$ ipython --no-banner

In [1]: import numpy as np

In [2]: np.set_printoptions(precision=1, suppress=True, linewidth=120)

In [3]: rnd = lambda a: np.round(a, 1) + 0

In [4]: A = np.loadtxt("dump.csv", delimiter=",")

In [5]: A
Out[5]: 
array([[ 17.7,  -0.6, -22.1],
       [ 27.9,  16.6,  19.5],
       [ 18.1,  -1.1, -21.4],
       [ 18.4,  -4.2, -22. ],
       [ 28.1,  15.2,  22.2],
       [ 17.8,  -1.8, -21.4],
       [ 18.9,  -1.6, -22.3],
       [ 27.3,  15.4,  17.6],
       [ 18.2,  -1.8, -22.3],
       [ 29.3,  18.4,  18. ],
       [ 19.5,  -1.6, -21.5],
       [ 28.4,  15.2,  20.1],
       [ 27.6,  17.1,  21.6],
       [ 27.6,  15.6,  18.3]])

In [6]: rng = np.random.default_rng(19530)

In [7]: labels = rng.permutation(3)

In [8]: Y = A[:, labels] * rng.choice([-1, 1], 3)

In [9]: Y
Out[9]: 
array([[-17.7,   0.6,  22.1],
       [-27.9, -16.6, -19.5],
       [-18.1,   1.1,  21.4],
       [-18.4,   4.2,  22. ],
       [-28.1, -15.2, -22.2],
       [-17.8,   1.8,  21.4],
       [-18.9,   1.6,  22.3],
       [-27.3, -15.4, -17.6],
       [-18.2,   1.8,  22.3],
       [-29.3, -18.4, -18. ],
       [-19.5,   1.6,  21.5],
       [-28.4, -15.2, -20.1],
       [-27.6, -17.1, -21.6],
       [-27.6, -15.6, -18.3]])

In [10]: Uu, _, Vt = np.linalg.svd(A.T @ Y)

In [11]: rnd(Uu @ Vt)
Out[11]: 
array([[-1.,  0.,  0.],
       [ 0., -1.,  0.],
       [ 0.,  0., -1.]])

In [12]: Y = np.c_[A[:, :2] @ np.array([[3, 0], [0, 0]]), np.array([5, -5, -1, 0, -1, -4, -2, 5, -1, -5, 0, 5, -2, -2])]

In [13]: rnd(Y)
Out[13]: 
array([[53.1,  0. ,  5. ],
       [83.7,  0. , -5. ],
       [54.3,  0. , -1. ],
       [55.2,  0. ,  0. ],
       [84.3,  0. , -1. ],
       [53.4,  0. , -4. ],
       [56.7,  0. , -2. ],
       [81.9,  0. ,  5. ],
       [54.6,  0. , -1. ],
       [87.9,  0. , -5. ],
       [58.5,  0. ,  0. ],
       [85.2,  0. ,  5. ],
       [82.8,  0. , -2. ],
       [82.8,  0. , -2. ]])

In [14]: rnd(np.linalg.norm(np.linalg.qr(A)[0].T @ Y, axis=0) ** 2 / ((Y ** 2).sum(axis=0) + 1e-12))
Out[14]: array([1. , 0. , 0.1])

In [15]: np.linalg.matrix_rank(Y)
Out[15]: np.int64(2)

In [16]: np.linalg.matrix_rank(np.c_[A, Y])
Out[16]: np.int64(4)

In [17]: Ac = (A - A.mean(axis=0)) / A.std(axis=0)

In [18]: np.argwhere(np.abs(Ac) > 2)
Out[18]: array([], shape=(0, 2), dtype=int64)

In [19]: beta = np.linalg.lstsq(np.delete(Ac, 2, axis=1), Ac[:, 2])[0]

In [20]: rnd(1 - np.var(Ac[:, 2] - np.delete(Ac, 2, axis=1) @ beta))
Out[20]: np.float64(1.0)

In [21]: vec = np.array([1, 1, 2])

In [22]: y = A @ vec

In [23]: rnd(np.linalg.solve(A.T @ A, A.T @ y))
Out[23]: array([1., 1., 2.])

In [24]: rnd(np.linalg.pinv(A) @ A)
Out[24]: 
array([[1., 0., 0.],
       [0., 1., 0.],
       [0., 0., 1.]])

In [25]: rnd(np.linalg.lstsq(A, y)[0])
Out[25]: array([1., 1., 2.])

In [26]: try:
    ...:     np.linalg.solve(A, y)
    ...: except np.linalg.LinAlgError as e:
    ...:     print(e)
    ...: 
Last 2 dimensions of the array must be square

In [27]: y = y + 0.3 * rng.normal(size=14)

In [28]: rnd(y)
Out[28]: array([-27.6,  83. , -25.9, -29.6,  87.2, -26.9, -27.1,  77.7, -28.1,  83.6, -25. ,  83.4,  87.3,  79.7])

In [29]: beta, *_ = np.linalg.lstsq(A, y)

In [30]: rnd(beta)
Out[30]: array([1., 1., 2.])

In [31]: [round(float(np.linalg.norm(np.linalg.solve(A.T @ A + lam * np.eye(3), A.T @ y))), 2) for lam in (0, 1, 10, 100)]
Out[31]: [2.44, 2.44, 2.44, 2.41]

In [32]: beta.round()
Out[32]: array([1., 1., 2.])

In [33]: Y = np.array([[2, 1], [8, 4]])

In [34]: K = np.tile(Y, (2, 2))

In [35]: K
Out[35]: 
array([[2, 1, 2, 1],
       [8, 4, 8, 4],
       [2, 1, 2, 1],
       [8, 4, 8, 4]])

In [36]: hat = np.triu(np.array([[0, 2, -1, 1], [2, 2, 0, -2], [2, -1, 0, 2], [1, -1, -1, 1]]), 1) + np.eye(4)

In [37]: Y = hat @ K @ np.linalg.inv(hat)

In [38]: rnd(np.poly(Y))
Out[38]: array([  1., -12.,   0.,   0.,   0.])

In [39]: np.trace(Y), np.trace(K)
Out[39]: (np.float64(12.0), np.int64(12))

In [40]: Y
Out[40]: 
array([[  24.,  -36.,   48., -180.],
       [  -8.,   12.,  -16.,   60.],
       [  18.,  -27.,   36., -135.],
       [   8.,  -12.,   16.,  -60.]])

In [41]: f = np.array([-3, -3, 0, 3]) + 0.5

In [42]: E = np.eye(4) - 2 * np.outer(f, f) / (f @ f)

In [43]: rnd(E)
Out[43]: 
array([[ 0.5, -0.5,  0.1,  0.7],
       [-0.5,  0.5,  0.1,  0.7],
       [ 0.1,  0.1,  1. , -0.1],
       [ 0.7,  0.7, -0.1,  0. ]])

In [44]: labels = rng.permutation(4)

In [45]: labels
Out[45]: array([1, 2, 3, 0])

In [46]: Y = E[labels][:, labels]

In [47]: rnd(np.sort(np.abs(np.linalg.eigvals(Y))))
Out[47]: array([1., 1., 1., 1.])

In [48]: rnd(np.linalg.det(Y)), rnd(np.linalg.det(E[labels]))
Out[48]: (np.float64(-1.0), np.float64(1.0))

In [49]: rnd(Y)
Out[49]: 
array([[ 0.5,  0.1,  0.7, -0.5],
       [ 0.1,  1. , -0.1,  0.1],
       [ 0.7, -0.1,  0. ,  0.7],
       [-0.5,  0.1,  0.7,  0.5]])

In [50]: w, vecs = np.linalg.eigh(E)

In [51]: w
Out[51]: array([-1.,  1.,  1.,  1.])

In [52]: rnd(np.linalg.svd(E, compute_uv=False))
Out[52]: array([1., 1., 1., 1.])

In [53]: rnd(np.linalg.eigvalsh(E + 4 * np.eye(4)))
Out[53]: array([3., 5., 5., 5.])

In [54]: w.sum(), np.trace(E)
Out[54]: (np.float64(2.0), np.float64(2.0))

In [55]: (w > 1e-8).sum(), (w < -1e-8).sum()
Out[55]: (np.int64(3), np.int64(1))

In [56]: hat = np.triu(np.array([[-1, 3, 0, 3], [2, -3, 3, 1], [-2, -2, -1, -2], [3, 3, 1, 3]]), 1) + np.eye(4)

In [57]: Y = hat @ E @ np.linalg.inv(hat)

In [58]: rnd(np.poly(Y))
Out[58]: array([ 1., -2.,  0.,  2., -1.])

In [59]: rnd(hat @ E - E @ hat)
Out[59]: 
array([[ 0.6,  2.1,  1.4,  1.4],
       [ 1. ,  2.5,  1.3,  0.8],
       [-1.4, -1.7,  0. ,  1.5],
       [ 0. , -2.1, -2.1, -3.1]])

In [60]: rnd(np.trace(Y)), np.trace(E)
Out[60]: (np.float64(2.0), np.float64(2.0))

In [61]: def softmax(z):
    ...:     e = np.exp(z - z.max(axis=-1, keepdims=True))
    ...:     return e / e.sum(axis=-1, keepdims=True)
    ...: 

In [62]: rnd(softmax(E[2]))
Out[62]: array([0.2, 0.2, 0.5, 0.2])

In [63]: rnd(softmax(E[2] + -1))
Out[63]: array([0.2, 0.2, 0.5, 0.2])

In [64]: att = E @ E.T / np.sqrt(4)

In [65]: rnd(softmax(att))
Out[65]: 
array([[0.4, 0.2, 0.2, 0.2],
       [0.2, 0.4, 0.2, 0.2],
       [0.2, 0.2, 0.4, 0.2],
       [0.2, 0.2, 0.2, 0.4]])

In [66]: softmax(att).round(6).argmax(axis=1)
Out[66]: array([0, 1, 2, 3])

In [67]: rnd(softmax(att)[2] @ E)
Out[67]: array([0.2, 0.2, 0.4, 0.3])

In [68]: m1 = np.array([[0, -1, -6, -1], [0, 0, -5, -9], [0, 0, 0, -9], [0, 0, 0, 0]])

In [69]: hat = np.triu(np.array([[-1, 5, -9, -2], [5, 0, 2, -7], [-8, -2, -1, -7], [3, 6, -7, -2]]), 1) + np.eye(4)

In [70]: Y = hat @ m1 @ np.linalg.inv(hat)

In [71]: np.linalg.matrix_rank(Y)
Out[71]: np.int64(3)

In [72]: hat @ m1 - m1 @ hat
Out[72]: 
array([[  0.,   0., -23., -13.],
       [  0.,   0.,   0., -53.],
       [  0.,   0.,   0.,   0.],
       [  0.,   0.,   0.,   0.]])

In [73]: np.poly(Y)
Out[73]: array([1., 0., 0., 0., 0.])

In [74]: Y
Out[74]: 
array([[   0.,   -1.,  -29., -175.],
       [   0.,    0.,   -5.,  -62.],
       [   0.,    0.,    0.,   -9.],
       [   0.,    0.,    0.,    0.]])

In [75]: np.all(np.linalg.eigvalsh(E) > 0)
Out[75]: np.False_

In [76]: Uu, s, Vt = np.linalg.svd(m1)

In [77]: vecs = Vt[:(s > 1e-8).sum()]

In [78]: vec = m1[1] + 4 * m1[3] + rng.integers(2) * np.eye(4)[3]

In [79]: vec
Out[79]: array([ 0.,  0., -5., -9.])

In [80]: rnd(np.diag(vecs.T @ vecs))
Out[80]: array([0., 1., 1., 1.])

In [81]: np.linalg.matrix_rank(np.vstack([m1, vec]))
Out[81]: np.int64(3)

In [82]: np.allclose(vecs.T @ vecs @ vec, vec)
Out[82]: True

In [83]: rnd(vecs.T @ vecs)
Out[83]: 
array([[0., 0., 0., 0.],
       [0., 1., 0., 0.],
       [0., 0., 1., 0.],
       [0., 0., 0., 1.]])

In [84]: np.linalg.lstsq(m1[:-1].T, m1[-1])[2]
Out[84]: np.int32(3)

In [85]: np.allclose(m1[:-1].T @ np.linalg.lstsq(m1[:-1].T, m1[-1])[0], m1[-1])
Out[85]: True

In [86]: rnd(np.trace(np.linalg.pinv(m1) @ m1))
Out[86]: np.float64(3.0)

In [87]: rnd(m1 @ np.linalg.pinv(m1) @ m1)
Out[87]: 
array([[ 0., -1., -6., -1.],
       [ 0.,  0., -5., -9.],
       [ 0.,  0.,  0., -9.],
       [ 0.,  0.,  0.,  0.]])

In [88]: r = np.linalg.matrix_rank(m1)

In [89]: r
Out[89]: np.int64(3)

In [90]: ns = np.linalg.svd(m1)[2][r:].T

In [91]: ns.shape
Out[91]: (4, 1)

In [92]: [int(np.linalg.matrix_rank(m1[:, :j + 1])) for j in range(4)]
Out[92]: [0, 1, 2, 3]

In [93]: np.allclose(m1 @ ns, 0)
Out[93]: True

In [94]: ns @ ns.T
Out[94]: 
array([[1., 0., 0., 0.],
       [0., 0., 0., 0.],
       [0., 0., 0., 0.],
       [0., 0., 0., 0.]])

In [95]: M = np.load("data.npy")

In [96]: M
Out[96]: 
array([[ 20.1,  24. , -20.1],
       [-15.1, -18.1,  14.9],
       [ 19.9,  24.1, -20. ],
       [  0.1,   0.2,   0. ]])

In [97]: Y = np.c_[M[:, :2] @ np.array([[0, 1], [0, 2]]), np.array([3, 2, 3, 2])]

In [98]: rnd(Y)
Out[98]: 
array([[  0. ,  68.1,   3. ],
       [  0. , -51.3,   2. ],
       [  0. ,  68.1,   3. ],
       [  0. ,   0.5,   2. ]])

In [99]: rnd(np.linalg.norm(np.linalg.qr(M)[0].T @ Y, axis=0) ** 2 / ((Y ** 2).sum(axis=0) + 1e-12))
Out[99]: array([0. , 1. , 0.5])

In [100]: np.linalg.matrix_rank(Y)
Out[100]: np.int64(2)

In [101]: Uu, s, Vt = np.linalg.svd(K)

In [102]: np.argmax(s[:-1] / (s[1:] + 1e-6)) + 1
Out[102]: np.int64(1)

In [103]: Y = Uu[:, :1] @ np.diag(s[:1]) @ Vt[:1]

In [104]: rnd(np.linalg.norm(K - Y) / np.linalg.norm(K))
Out[104]: np.float64(0.0)

In [105]: rnd(np.linalg.norm(K - Y, 2)), rnd(s[1])
Out[105]: (np.float64(0.0), np.float64(0.0))

In [106]: feats = np.load("case0.npy")

In [107]: feats
Out[107]: 
array([[ 0,  0, -1,  0],
       [ 0,  0,  0,  4],
       [-5,  0,  0,  0],
       [ 0,  1,  0,  0]])

In [108]: f = np.array([0, 2, 4, 2])

In [109]: Y = feats + np.outer(f, np.eye(4)[0])

In [110]: rnd(np.linalg.det(Y) / np.linalg.det(feats)), rnd(1 + np.linalg.solve(feats, f)[0])
Out[110]: (np.float64(0.2), np.float64(0.2))

In [111]: vec = np.array([4, 6, -5, 7])

In [112]: y = feats @ vec

In [113]: y
Out[113]: array([  5,  28, -20,   6])

In [114]: rnd(np.linalg.solve(feats, y))
Out[114]: array([ 4.,  6., -5.,  7.])

In [115]: rnd(np.linalg.solve(feats, -1 * y))
Out[115]: array([-4., -6.,  5., -7.])

In [116]: rnd(np.linalg.solve(feats, y + feats[:, 1]))
Out[116]: array([ 4.,  7., -5.,  7.])

In [117]: rnd(np.linalg.solve(feats.T, feats[0]))
Out[117]: array([1., 0., 0., 0.])

In [118]: w, vecs = np.linalg.eig(feats)

In [119]: rnd(np.prod(w))
Out[119]: np.float64(20.0)

In [120]: rnd(np.sort(np.linalg.eigvals(feats.T)))
Out[120]: array([-2.2, -2. ,  2. ,  2.2])

In [121]: rnd(w)
Out[121]: array([ 2.2, -2.2,  2. , -2. ])

In [122]: feats @ vecs[:, 0] - w[0] * vecs[:, 0]
Out[122]: array([0., 0., 0., 0.])

In [123]: labels = rng.permutation(4)

In [124]: Y = feats[:, labels] * rng.choice([-1, 1], 4)

In [125]: Y
Out[125]: 
array([[ 0,  0,  0,  1],
       [ 0,  4,  0,  0],
       [-5,  0,  0,  0],
       [ 0,  0,  1,  0]])

In [126]: Uu, _, Vt = np.linalg.svd(feats.T @ Y)

In [127]: labels
Out[127]: array([0, 3, 1, 2])

In [128]: Uu @ Vt
Out[128]: 
array([[ 1.,  0.,  0.,  0.],
       [ 0.,  0.,  1.,  0.],
       [ 0.,  0.,  0., -1.],
       [ 0.,  1.,  0.,  0.]])

In [129]: rnd(np.linalg.lstsq(feats, Y)[0])
Out[129]: 
array([[ 1.,  0.,  0.,  0.],
       [ 0.,  0.,  1.,  0.],
       [ 0.,  0.,  0., -1.],
       [ 0.,  1.,  0.,  0.]])
